$ python -q
>>> import numpy as np
>>> import numpy.linalg as la
>>> np.set_printoptions(precision=2, suppress=True, linewidth=200, floatmode="fixed")
>>> E = np.load("sample6.npy")
>>> E
array([[ 0,  3,  0,  0,  0],
       [ 0,  0,  0,  3,  0],
       [-3,  0,  0,  0,  0],
       [ 0,  0,  1,  0,  0],
       [ 0,  0,  0,  0,  0]])
>>> # null space of dimension 1
>>> U, sigma, vt = la.svd(E)
>>> vecs = vt[:(sigma > 1e-8).sum()]
>>> rng = np.random.default_rng(584)
>>> x = E[2] + 3 * E[0] + rng.integers(2) * np.eye(5)[1]
>>> x
array([-3.00,  9.00,  0.00,  0.00,  0.00])
>>> np.allclose(vecs.T @ vecs @ x, x)
True
>>> P = np.triu(np.array([[0, -2, 2, -1, 1],
...     [-1, -3, 3, -3, 2],
...     [0, 2, 2, -2, 1],
...     [-1, 1, 1, -3, -1],
...     [-1, -2, 3, 1, 1]]), 1) + np.eye(5)
>>> Y = P @ E @ la.inv(P)
>>> np.trace(Y), np.trace(E)
(np.float64(0.0), np.int64(0))
>>> lab = rng.permutation(5)
>>> lab
array([3, 4, 2, 1, 0])
>>> Y = E[lab][:, lab]
>>> np.round(la.det(Y), 2), np.round(la.det(E[lab]), 2)
(np.float64(0.0), np.float64(0.0))
>>> Y
array([[ 0,  0,  1,  0,  0],
       [ 0,  0,  0,  0,  0],
       [ 0,  0,  0,  0, -3],
       [ 3,  0,  0,  0,  0],
       [ 0,  0,  0,  3,  0]])
>>> np.allclose(Y, E)
False
>>> la.matrix_rank(E, rtol=0.1)
np.int64(4)
>>> np.round(la.norm(E, 2) / la.norm(E), 2)
np.float64(0.57)
>>> la.cond(E) > 100
np.True_
>>> rk = la.matrix_rank(E)
>>> rk
np.int64(4)
>>> N = la.svd(E)[2][rk:].T
>>> np.allclose(E @ N, 0)
True
>>> print(la.matrix_rank(E.T @ E), la.matrix_rank(E @ E.T))
4 4
>>> [int(la.matrix_rank(np.delete(E, i, axis=0))) for i in range(5)]
[3, 3, 3, 3, 4]
>>> print(E @ N)
[[0.00]
 [0.00]
 [0.00]
 [0.00]
 [0.00]]
>>> data = np.array([[0, 0, 2, 2, 0],
...     [0, 2, 0, 0, 2],
...     [0, 0, 1, 0, 0],
...     [0, 0, 0, 0, 1],
...     [0, 0, 0, 0, 2]])
>>> # triangular
>>> la.matrix_rank(data - data[0, 0] * np.eye(5))
np.int64(4)
>>> try:
...     la.inv(data)
... except la.LinAlgError as e:
...     print("failed:", e)
... 
failed: Singular matrix
>>> print(np.prod(np.diag(data)), np.round(la.det(data), 2))
0 0.0
>>> Y = data + rng.integers(-2, 3, (5, 4)) @ rng.integers(-2, 3, (4, 5))
>>> Y
array([[-3,  0, -3, -3, -5],
       [-1,  2,  1,  3,  2],
       [ 5,  0,  4,  5,  5],
       [ 2, -1,  1, -3,  3],
       [ 4,  5,  5,  1,  7]])
>>> print(Y - data)
[[-3  0 -5 -5 -5]
 [-1  0  1  3  0]
 [ 5  0  3  5  5]
 [ 2 -1  1 -3  2]
 [ 4  5  5  1  5]]
>>> np.round(la.svd(Y - data, compute_uv=False), 2) + 0
array([15.20,  6.13,  4.14,  2.07,  0.00])
>>> np.abs(Y - data).sum(axis=1)
array([18,  5, 18,  9, 20])
>>> print(la.matrix_rank(Y - data, tol=1e-8))
4
>>> round(float(la.norm(data[2], 1)), 2), np.round(la.norm(data[2], np.inf), 2)
(1.0, np.float64(1.0))
>>> np.round(la.norm(data) ** 2 / la.norm(data, 2) ** 2, 2)
np.float64(1.96)
>>> round(float(la.norm(data, 2)), 2)
3.35
>>> np.round(la.norm(data[2] - data[4]), 2)
np.float64(2.24)
>>> M = np.loadtxt("run11.csv", delimiter=",")
>>> M
array([[-1.00, -2.00,  0.00,  0.00,  0.00,  0.00],
       [-2.00, -1.00,  0.00,  0.00,  0.00,  0.00],
       [ 0.00,  0.00, -1.00,  0.00,  0.00, -2.00],
       [ 0.00,  0.00,  0.00, -1.00, -2.00,  0.00],
       [ 0.00,  0.00,  0.00, -2.00, -1.00,  0.00],
       [ 0.00,  0.00, -2.00,  0.00,  0.00, -1.00]])
>>> # splits into 3 blocks
>>> vals, vecs = la.eigh(M)
>>> vals.sum(), np.trace(M)
(np.float64(-6.0), np.float64(-6.0))
>>> la.svd(M, compute_uv=False)
array([3.00, 3.00, 3.00, 1.00, 1.00, 1.00])
>>> la.eigvalsh(M + -2 * np.eye(6))
array([-5.00, -5.00, -5.00, -1.00, -1.00, -1.00])
>>> print((vals > 1e-8).sum(), (vals < -1e-8).sum())
3 3
>>> print(np.round(vecs.T @ vecs, 2) + 0)
[[1.00 0.00 0.00 0.00 0.00 0.00]
 [0.00 1.00 0.00 0.00 0.00 0.00]
 [0.00 0.00 1.00 0.00 0.00 0.00]
 [0.00 0.00 0.00 1.00 0.00 0.00]
 [0.00 0.00 0.00 0.00 1.00 0.00]
 [0.00 0.00 0.00 0.00 0.00 1.00]]
>>> print(la.eigvalsh(M @ M))
[1.00 1.00 1.00 9.00 9.00 9.00]
>>> try:
...     la.cholesky(M)
... except la.LinAlgError as e:
...     print(repr(e))
... 
LinAlgError('Matrix is not positive definite')
>>> round(float(la.eigvalsh(M).min()), 2)
-3.0
>>> np.all(la.eigvalsh(M) > 0)
np.False_
>>> print(np.sort(la.eigvals(M).real))
[-3.00 -3.00 -3.00  1.00  1.00  1.00]
>>> round(la.det(M), 2)
np.float64(-27.0)
>>> (M != 0).astype(int)
array([[1, 1, 0, 0, 0, 0],
       [1, 1, 0, 0, 0, 0],
       [0, 0, 1, 0, 0, 1],
       [0, 0, 0, 1, 1, 0],
       [0, 0, 0, 1, 1, 0],
       [0, 0, 1, 0, 0, 1]])
>>> np.argsort(-la.norm(data, axis=0).round(6), kind="stable")[:3]
array([4, 2, 1])
>>> [round(float(x), 2) for x in la.svd(data, compute_uv=False)[:3]]
[3.35, 2.92, 1.34]
>>> la.norm(M, axis=1).argmax()
np.int64(0)
>>> round(la.norm(M, 2), 2)
np.float64(3.0)
>>> print(round(la.norm(M, 1), 2), round(float(la.norm(M, np.inf)), 2))
3.0 3.0
>>> round(float(la.norm(M[5], 1)), 2), np.round(la.norm(M[5], np.inf), 2)
(3.0, np.float64(2.0))
>>> M[5] @ M[2]
np.float64(4.0)
>>> K = np.array([[0.0, 1.0, 1.0, 1.0, 1.0, 1.0],
...     [1.0, 0.0, 1.0, 1.0, 1.0, 1.0],
...     [1.0, 1.0, 0.0, 1.0, 1.0, 1.0],
...     [1.0, 1.0, 1.0, 0.0, 1.0, 1.0],
...     [1.0, 1.0, 1.0, 1.0, 0.0, 1.0],
...     [1.0, 1.0, 1.0, 1.0, 1.0, 0.0]])
>>> K
array([[0.00, 1.00, 1.00, 1.00, 1.00, 1.00],
       [1.00, 0.00, 1.00, 1.00, 1.00, 1.00],
       [1.00, 1.00, 0.00, 1.00, 1.00, 1.00],
       [1.00, 1.00, 1.00, 0.00, 1.00, 1.00],
       [1.00, 1.00, 1.00, 1.00, 0.00, 1.00],
       [1.00, 1.00, 1.00, 1.00, 1.00, 0.00]])
>>> # symmetric, so the eigenvalues are real
>>> print(np.round(la.norm(K, 1), 2), np.round(la.norm(K, np.inf), 2))
5.0 5.0
>>> round(float(la.norm(K) ** 2 / la.norm(K, 2) ** 2), 2)
1.2
>>> la.norm(K, axis=1).argmax()
np.int64(0)
>>> print(np.round(la.norm(K[0], 1), 2), round(la.norm(K[0], np.inf), 2))
5.0 1.0
>>> K[0] @ K[2]
np.float64(4.0)
>>> print(la.norm(K, axis=0))
[2.24 2.24 2.24 2.24 2.24 2.24]
>>> Y = K / la.norm(K, axis=1, keepdims=True)
>>> gram = Y @ Y.T
>>> (gram - 2 * np.eye(6)).round(6).argmax(axis=1)
array([1, 0, 0, 0, 0, 0])
>>> print(gram[0])
[1.00 0.80 0.80 0.80 0.80 0.80]
>>> (np.abs(gram) > 0.9).astype(int)
array([[1, 0, 0, 0, 0, 0],
       [0, 1, 0, 0, 0, 0],
       [0, 0, 1, 0, 0, 0],
       [0, 0, 0, 1, 0, 0],
       [0, 0, 0, 0, 1, 0],
       [0, 0, 0, 0, 0, 1]])
>>> np.argwhere(np.triu(np.abs(gram) > 0.95, 1))
array([], shape=(0, 2), dtype=int64)
>>> q, vecs = la.qr(K[:, :1])[0], la.qr(K[:, 1:])[0]
>>> sigma = la.svd(q.T @ vecs, compute_uv=False)
>>> print(sigma)
[0.87]
>>> (sigma > 0.9).sum()
np.int64(0)
>>> Y = K + rng.integers(-2, 3, (6, 1)) @ rng.integers(-2, 3, (1, 6))
>>> print(Y)
[[ 2.00  3.00  1.00  3.00 -3.00 -1.00]
 [ 0.00 -1.00  1.00  0.00  3.00  2.00]
 [-1.00 -1.00  0.00 -1.00  5.00  3.00]
 [ 3.00  3.00  1.00  2.00 -3.00 -1.00]
 [ 1.00  1.00  1.00  1.00  0.00  1.00]
 [ 0.00  0.00  1.00  0.00  3.00  1.00]]
>>> np.abs(Y - K).sum(axis=1)
array([12.00,  6.00, 12.00, 12.00,  0.00,  6.00])
>>> np.round(la.svd(Y - K, compute_uv=False), 2) + 0
array([10.58,  0.00,  0.00,  0.00,  0.00,  0.00])
>>> Y = E + rng.integers(-2, 3, (5, 4)) @ rng.integers(-2, 3, (4, 5))
>>> Y
array([[ 1,  3,  1,  3,  4],
       [-7, -4,  1,  6, -4],
       [-4, -2,  1,  3,  3],
       [-8,  2, -4, -1, -9],
       [ 1,  2, -5, -7, -3]])
>>> Y - E
array([[ 1,  0,  1,  3,  4],
       [-7, -4,  1,  3, -4],
       [-1, -2,  1,  3,  3],
       [-8,  2, -5, -1, -9],
       [ 1,  2, -5, -7, -3]])
>>> print(la.matrix_rank(Y - E, tol=1e-8))
4
>>> J = np.array([[0, 2], [0, 0], [0, 0], [0, -2], [0, 0], [-2, 0]])
>>> Y = np.c_[J[:, :1] @ np.array([[0]]), np.array([-1, -2, 1, -2, 3, -1])]
>>> Y
array([[ 0, -1],
       [ 0, -2],
       [ 0,  1],
       [ 0, -2],
       [ 0,  3],
       [ 0, -1]])
>>> la.norm(la.qr(J)[0].T @ Y, axis=0) ** 2 / ((Y ** 2).sum(axis=0) + 1e-12)
array([0.00, 0.07])
>>> la.norm(Y - J @ la.lstsq(J, Y)[0], axis=0)
array([0.00, 4.30])
>>> P = J @ la.solve(J.T @ J, J.T)
>>> P
array([[ 0.50,  0.00,  0.00, -0.50,  0.00,  0.00],
       [ 0.00,  0.00,  0.00,  0.00,  0.00,  0.00],
       [ 0.00,  0.00,  0.00,  0.00,  0.00,  0.00],
       [-0.50,  0.00,  0.00,  0.50,  0.00,  0.00],
       [ 0.00,  0.00,  0.00,  0.00,  0.00,  0.00],
       [ 0.00,  0.00,  0.00,  0.00,  0.00,  1.00]])
>>> la.eigvalsh(P)
array([0.00, 0.00, 0.00, 0.00, 1.00, 1.00])
>>> F = np.loadtxt("dump.csv", delimiter=",")
>>> F
array([[ 0.00,  0.00,  0.00],
       [ 3.00, -3.00, -4.00],
       [ 1.00, -1.00, -2.00],
       [ 0.00,  0.00,  0.00],
       [ 0.00,  0.00,  0.00],
       [ 2.00, -2.00, -2.00],
       [ 1.00, -1.00, -2.00],
       [ 0.00,  0.00,  0.00],
       [ 1.00, -1.00, -2.00],
       [ 2.00, -2.00, -2.00],
       [ 0.00,  0.00,  0.00],
       [ 3.00, -2.00,  0.00]])
>>> round(float(la.norm(F, "nuc")), 2)
11.97
>>> np.round(la.norm(F[5] - F[10]), 2)
np.float64(3.46)
>>> print(la.norm(F, axis=0))
[5.39 4.90 6.00]
>>> la.norm(F, axis=1).argmax()
np.int64(1)
>>> la.norm(F, axis=1)
array([0.00, 5.83, 2.45, 0.00, 0.00, 3.46, 2.45, 0.00, 2.45, 3.46, 0.00, 3.61])
>>> round(la.norm(F, 1), 2), np.round(la.norm(F, np.inf), 2)
(np.float64(14.0), np.float64(10.0))
>>> print(F[5] @ F[10])
0.0
>>> print(np.round(la.norm(F, 2), 2))
9.05
>>> round(la.norm(F[5], 1), 2), round(float(la.norm(F[5], np.inf)), 2)
(np.float64(6.0), 2.0)
